>>> import numpy as np
>>> import numpy.linalg as la
>>> np.set_printoptions(precision=2, suppress=True, linewidth=120)
>>> F = np.array([[5, 0, 0, 0], [5, 3, 0, 0], [1, 2, 5, 0], [1, 1, 2, 0]])
>>> Uu, sigma, vt = la.svd(F)
>>> print(np.argmax(sigma[:-1] / (sigma[1:] + 1e-6)) + 1)
3
>>> print(sigma)
[7.93 5.34 1.92 0.  ]
>>> out = Uu[:, :3] @ np.diag(sigma[:3]) @ vt[:3]
>>> print(round(la.norm(F - out) / la.norm(F), 2))
0.0
>>> out = np.array([[0, 2], [2, 1]])
>>> Z = np.kron(out, F)
>>> print(Z.shape)
(8, 8)
>>> print([int(la.matrix_rank(la.matrix_power(F, p))) for p in range(1, 5)])
[3, 3, 3, 3]
>>> print(la.matrix_power(F - np.diag(np.diag(F)), 4))
[[0 0 0 0]
 [0 0 0 0]
 [0 0 0 0]
 [0 0 0 0]]
>>> print(np.prod(np.diag(F)), round(la.det(F), 2))
0 0.0
>>> print(la.matrix_rank(F - F[0, 0] * np.eye(4)))
3
>>> print(F @ F)
[[25  0  0  0]
 [40  9  0  0]
 [20 16 25  0]
 [12  7 10  0]]
>>> E = np.load("out12.npy")
>>> print(E)
[[ 0.58 -0.35  0.55 -0.31 -0.25]
 [-0.35  0.25 -0.48 -1.07  0.58]
 [ 0.55 -0.48  0.56  0.11 -0.68]
 [-0.31 -1.07  0.11  0.18 -0.42]
 [-0.25  0.58 -0.68 -0.42 -0.57]]
>>> rng = np.random.default_rng(55)
>>> idx = rng.permutation(5)
>>> print(idx)
[3 0 4 1 2]
>>> out = E[idx][:, idx]
>>> print(round(float(la.det(out)), 2), round(float(la.det(E[idx])), 2))
0.0 -0.0
>>> print(out)
[[ 0.18 -0.31 -0.42 -1.07  0.11]
 [-0.31  0.58 -0.25 -0.35  0.55]
 [-0.42 -0.25 -0.57  0.58 -0.68]
 [-1.07 -0.35  0.58  0.25 -0.48]
 [ 0.11  0.55 -0.68 -0.48  0.56]]
>>> print(round(np.trace(out), 2))
1.0
>>> K = np.array([[-5, -2, 1, 3, 0, -3, -3],
...     [-2, -5, -2, 1, 3, 0, -3],
...     [1, -2, -5, -2, 1, 3, 0],
...     [3, 1, -2, -5, -2, 1, 3],
...     [0, 3, 1, -2, -5, -2, 1],
...     [-3, 0, 3, 1, -2, -5, -2],
...     [-3, -3, 0, 3, 1, -2, -5]])
>>> vals, V = la.eigh(K)
>>> x = np.array([2, -3, -3, 1, 0, 2, 0])
>>> print(x @ K @ x)
-197
>>> print(la.eigvalsh(K[1:, 1:]))
[-11.61 -10.27  -4.9   -2.31  -0.49  -0.42]
>>> print(np.abs(K).sum(axis=1).max(), round(np.abs(vals).max(), 2))
17 14.42
